% python3 -q
>>> import numpy as np
>>> from numpy import linalg as LA
>>> np.set_printoptions(precision=2, suppress=True, linewidth=100, sign=" ")
>>> J = np.load("test9.npy")
>>> J
array([[ 4., -2., -7.],
       [-4.,  4., -8.],
       [ 0.,  0.,  2.]])
>>> G = J.T @ J
>>> (J @ J.T).shape
(3, 3)
>>> np.diag(G)
array([  32.,   20.,  117.])
>>> LA.svd(J, compute_uv=False) ** 2
array([ 121.03,   47.93,    0.04])
>>> Y = np.array([[-2, -3, -1], [-2, 0, -2], [2, -2, 2]])
>>> np.vstack([J, Y.T]).shape
(6, 3)
>>> LA.matrix_rank(np.vstack([J, Y.T]))
np.int64(3)
>>> np.einsum("ik,kj->ji", J, Y)
array([[-18., -16.,   4.],
       [  2.,  28.,  -4.],
       [-14., -20.,   4.]])
>>> np.einsum("ik,kj->ij", J, Y)
array([[-18.,   2., -14.],
       [-16.,  28., -20.],
       [  4.,  -4.,   4.]])
>>> Q, R = LA.qr(J)
>>> np.round(abs(R[0, 0]), 2), round(float(LA.norm(J[:, 0])), 2)
(np.float64(5.66), 5.66)
>>> np.allclose(R.T @ R, J.T @ J)
True
>>> round(float(np.trace(Q @ Q.T)), 2)
3.0
>>> R
array([[ -5.66,   4.24,  -0.71],
       [  0.  ,   1.41, -10.61],
       [  0.  ,   0.  ,   2.  ]])
>>> m1 = np.load("x.npy")
>>> m1
array([[ 0.47,  0.29,  0.24,  0.  ],
       [ 0.33,  0.08,  0.  ,  0.58],
       [ 0.26,  0.26,  0.26,  0.21],
       [ 0.11,  0.5 ,  0.33,  0.06]])
>>> rng = np.random.default_rng(665312)
>>> labels = rng.permutation(4)
>>> labels
array([ 3,  1,  0,  2])
>>> Y = m1[labels][:, labels]
>>> np.diag(Y)
array([ 0.06,  0.08,  0.47,  0.26])
>>> np.round(np.trace(Y), 2)
np.float64(0.87)
>>> Y
array([[ 0.06,  0.5 ,  0.11,  0.33],
       [ 0.58,  0.08,  0.33,  0.  ],
       [ 0.  ,  0.29,  0.47,  0.24],
       [ 0.21,  0.26,  0.26,  0.26]])
>>> x = np.array([4, 4, 0, 4])
>>> y = m1 @ x
>>> y
array([ 3.06,  4.  ,  2.94,  2.67])
>>> np.round(LA.solve(m1, -2 * y), 2) + 0
array([-8., -8.,  0., -8.])
>>> np.round(LA.solve(m1, y + m1[:, 1]), 2) + 0
array([ 4.,  5.,  0.,  4.])
>>> np.round(LA.solve(m1.T, m1[1]), 2) + 0
array([ 0.,  1.,  0.,  0.])
>>> evals, evecs = LA.eig(m1)
>>> np.sort(LA.eigvals(m1 @ m1))
array([ 0.01,  0.09,  0.25,  1.  ])
>>> np.sort(np.abs(LA.eigvals(m1)))[::-1]
array([ 1.  ,  0.5 ,  0.29,  0.08])
>>> m1 @ np.ones(4)
array([ 1.,  1.,  1.,  1.])
>>> p = np.eye(4)[0]
>>> for _ in range(5):
...     p = p @ m1
...     print(p.round(2))
... 
[ 0.47  0.29  0.24  0.  ]
[ 0.38  0.23  0.17  0.22]
[ 0.32  0.29  0.21  0.18]
[ 0.32  0.26  0.19  0.22]
[ 0.32  0.28  0.2   0.21]
>>> np.round(np.einsum("ii->", m1), 2)
np.float64(0.87)
>>> np.kron(np.eye(2, dtype=int), m1)
array([[ 0.47,  0.29,  0.24,  0.  ,  0.  ,  0.  ,  0.  ,  0.  ],
       [ 0.33,  0.08,  0.  ,  0.58,  0.  ,  0.  ,  0.  ,  0.  ],
       [ 0.26,  0.26,  0.26,  0.21,  0.  ,  0.  ,  0.  ,  0.  ],
       [ 0.11,  0.5 ,  0.33,  0.06,  0.  ,  0.  ,  0.  ,  0.  ],
       [ 0.  ,  0.  ,  0.  ,  0.  ,  0.47,  0.29,  0.24,  0.  ],
       [ 0.  ,  0.  ,  0.  ,  0.  ,  0.33,  0.08,  0.  ,  0.58],
       [ 0.  ,  0.  ,  0.  ,  0.  ,  0.26,  0.26,  0.26,  0.21],
       [ 0.  ,  0.  ,  0.  ,  0.  ,  0.11,  0.5 ,  0.33,  0.06]])
>>> LA.eigvals(m1)
array([ 1.  , -0.5 ,  0.29,  0.08])
>>> round(LA.det(m1.T), 2)
np.float64(-0.01)
>>> round(float(LA.det(m1[::-1])), 2)
-0.01
>>> np.round(LA.eigvals(m1).sum().real, 2)
np.float64(0.87)
>>> np.round(np.einsum("ij,ji->", m1, m1), 2)
np.float64(1.34)
>>> Q, _ = LA.qr(np.array([[0.0, 1.9, -1.2, 1.2],
...     [0.6, 1.3, 1.6, -0.8],
...     [-0.9, 0.5, -0.3, 0.9],
...     [-0.9, -1.3, -0.8, 0.3]]))
>>> evecs, _ = LA.qr(np.array([[0.1, 0.2, -0.5, -0.4],
...     [-0.7, -1.0, 0.0, 0.9],
...     [-0.1, -0.6, 1.0, -0.2],
...     [-0.3, 0.2, 0.5, 1.8]]))
>>> sig = 3 * 0.7 ** np.arange(4)
>>> mat = Q[:, :4] * sig @ evecs[:4]
>>> mat
array([[-1.46,  1.08, -0.17, -0.26],
       [-0.16, -0.24, -1.68, -0.71],
       [-1.23, -0.31,  0.11,  1.92],
       [ 0.52,  0.64,  0.52,  1.89]])
>>> mat.sum(axis=1)
array([-0.81, -2.79,  0.49,  3.56])
>>> LA.matrix_rank(mat)
np.int64(4)
>>> mat.shape
(4, 4)
>>> round(LA.norm(mat), 2)
np.float64(4.08)
>>> LA.svd(mat, compute_uv=False)
array([ 3.  ,  2.1 ,  1.47,  1.03])
>>> round(np.abs(mat).max(), 2)
np.float64(1.92)
>>> np.count_nonzero(mat)
np.int64(16)
>>> mat.sum(axis=0)
array([-2.34,  1.17, -1.22,  2.84])
>>> mat.mean(axis=0)
array([-0.58,  0.29, -0.31,  0.71])
>>> Y = mat + rng.integers(-2, 3, (4, 1)) @ rng.integers(-2, 3, (1, 4))
>>> Y
array([[ 2.54, -2.92, -0.17,  1.74],
       [-2.16,  1.76, -1.68, -1.71],
       [-3.23,  1.69,  0.11,  0.92],
       [ 0.52,  0.64,  0.52,  1.89]])
>>> np.round(LA.svd(Y - mat, compute_uv=False), 2) + 0
array([ 7.35,  0.  ,  0.  ,  0.  ])
>>> LA.matrix_rank(Y - mat, tol=1e-8)
np.int64(1)
>>> Q = Y.astype(float).copy()
>>> for j in range(4):
...     Q[:, j] -= Q[:, :j] @ (Q[:, :j].T @ Q[:, j])
...     Q[:, j] /= LA.norm(Q[:, j])
... 
>>> np.round(Q.T @ Q, 2) + 0
array([[ 1.,  0.,  0.,  0.],
       [ 0.,  1.,  0.,  0.],
       [ 0.,  0.,  1.,  0.],
       [ 0.,  0.,  0.,  1.]])
>>> round(np.trace(mat), 2)
np.float64(0.3)
>>> (mat - mat.T) / 2
array([[ 0.  ,  0.62,  0.53, -0.39],
       [-0.62,  0.  , -0.68, -0.68],
       [-0.53,  0.68,  0.  ,  0.7 ],
       [ 0.39,  0.68, -0.7 ,  0.  ]])
>>> round(float(np.abs(LA.eigvals(mat)).max()), 2)
1.76
>>> K = np.load("sample13.npy")
>>> K
array([[-1,  0,  1],
       [ 2,  3,  4],
       [ 5,  6,  7]])
>>> left, sig, VT = LA.svd(K)
>>> sig.round(2) + 0
array([ 11.78,   1.53,   0.  ])
>>> Y = left[:, :2] @ np.diag(sig[:2]) @ VT[:2]
>>> LA.matrix_rank(K, rtol=0.05)
np.int64(2)
>>> round(float(LA.norm(K - Y) / LA.norm(K)), 2)
0.0
>>> LA.matrix_rank(Y)
np.int64(2)
>>> feats = np.load("case10.npy")
>>> feats
array([[-1.,  3.,  3.,  2.],
       [ 3.,  7.,  9.,  6.],
       [ 3.,  9.,  7.,  6.],
       [ 2.,  6.,  6.,  2.]])
>>> evals, evecs = LA.eigh(feats)
>>> np.round(evecs.T @ evecs, 2) + 0
array([[ 1.,  0.,  0.,  0.],
       [ 0.,  1.,  0.,  0.],
       [ 0.,  0.,  1.,  0.],
       [ 0.,  0.,  0.,  1.]])
>>> np.unique(evals.round(6) + 0, return_counts=True)[1]
array([ 3,  1])
>>> evecs @ np.diag(evals) @ evecs.T
array([[-1.,  3.,  3.,  2.],
       [ 3.,  7.,  9.,  6.],
       [ 3.,  9.,  7.,  6.],
       [ 2.,  6.,  6.,  2.]])
>>> LA.eigvalsh(feats + 3 * np.eye(4))
array([  1.,   1.,   1.,  24.])
>>> np.abs(evecs[:, -1]).round(6).argmax()
np.int64(1)
>>> F = np.load("arr.npy")
>>> F
array([[-18.98, -17.9 , -24.15],
       [-20.23, -20.72, -23.28],
       [-21.38, -18.99, -23.95],
       [-18.72, -21.11, -23.44],
       [  4.62,   6.18,  -1.56],
       [-22.57, -18.9 , -23.39],
       [-20.19, -20.06, -24.34],
       [-21.16, -19.82, -23.36],
       [  5.28,   8.79,  -3.36],
       [  5.64,   6.52,  -2.99],
       [-18.59, -17.83, -24.38],
       [  4.28,   7.28,  -1.97],
       [  6.45,   7.89,  -1.7 ],
       [-19.78, -20.67, -22.03],
       [-19.77, -19.13, -21.4 ],
       [-19.51, -20.84, -23.56],
       [  3.6 ,   9.95,  -2.75],
       [-20.79, -18.69, -24.62],
       [-20.67, -20.48, -22.53],
       [  6.9 ,   8.99,  -1.52],
       [-20.26, -20.15, -24.26],
       [  7.57,   8.14,  -0.92],
       [-20.44, -19.71, -24.73],
       [  4.91,   8.64,  -2.31],
       [  6.17,   8.13,  -3.12],
       [-21.26, -21.72, -23.38],
       [-20.53, -20.82, -22.77]])
>>> cen = F - F.mean(axis=0)
>>> left, sig, VT = LA.svd(cen, full_matrices=False)
>>> np.round(sig ** 2 / (sig ** 2).sum(), 2) + 0
array([ 1.,  0.,  0.])
>>> LA.matrix_rank(cen)
np.int64(3)
>>> np.abs(left[:, 0]).argmax()
np.int64(21)
>>> cen = (F - F.mean(axis=0)) / F.std(axis=0)
>>> np.argwhere(np.abs(cen) > 2)
array([], shape=(0, 2), dtype=int64)
>>> beta = LA.lstsq(np.delete(cen, 1, axis=1), cen[:, 1])[0]
>>> beta
array([ 0.67,  0.33])
>>> np.round(1 - np.var(cen[:, 1] - np.delete(cen, 1, axis=1) @ beta), 2)
np.float64(0.99)
>>> E = np.loadtxt("out10.csv", delimiter=",")
>>> E
array([[ 6.,  0.,  0.],
       [ 0.,  6.,  5.],
       [ 0.,  5.,  6.]])
>>> labels = rng.permutation(3)
>>> labels
array([ 0,  2,  1])
>>> Y = E[labels][:, labels]
>>> round(float(LA.det(Y)), 2), round(LA.det(E[labels]), 2)
(66.0, np.float64(-66.0))
>>> np.sort(np.abs(LA.eigvals(Y)))
array([  1.,   6.,  11.])
>>> np.trace(Y)
np.float64(18.0)
>>> np.diag(Y)
array([ 6.,  6.,  6.])
>>> np.allclose(Y, E)
True
>>> X = np.loadtxt("w.csv", delimiter=",")
>>> X
array([[ 0.2 ,  0.44, 13.51],
       [ 0.17,  0.13,  6.47],
       [ 0.02, -0.11, 13.29],
       [-0.39, -0.19,  4.81],
       [-0.12,  0.23,  4.59],
       [ 0.09,  0.03,  4.34],
       [ 0.07,  0.59, 10.38],
       [-0.05,  0.26,  2.81],
       [ 0.32, -0.38, 12.12],
       [ 0.49,  0.06, 12.24],
       [ 0.02, -0.05, -0.4 ],
       [ 0.05, -0.41, 11.72],
       [-0.42,  0.17,  3.24],
       [-0.36, -0.25,  9.29],
       [-0.52,  0.2 , 13.86],
       [ 0.06,  0.58,  1.7 ],
       [ 0.67,  0.61,  9.05],
       [ 0.33,  0.02, 10.95],
       [ 0.07, -0.04,  2.65],
       [-0.14, -0.09, 10.27],
       [ 0.23,  0.04,  6.54],
       [ 0.2 ,  0.31,  8.89],
       [-0.2 , -0.21, 12.39]])
>>> cen = (X - X.mean(axis=0)) / X.std(axis=0)
>>> np.argwhere(np.abs(cen) > 2)
array([[ 16,   0]])
>>> cen.std(axis=0)
array([ 1.,  1.,  1.])
>>> beta = LA.lstsq(np.delete(cen, 1, axis=1), cen[:, 1])[0]
>>> round(float(1 - np.var(cen[:, 1] - np.delete(cen, 1, axis=1) @ beta)), 2)
0.11
>>> np.abs(beta).argmax()
np.int64(0)
>>> beta
array([ 0.3 , -0.21])
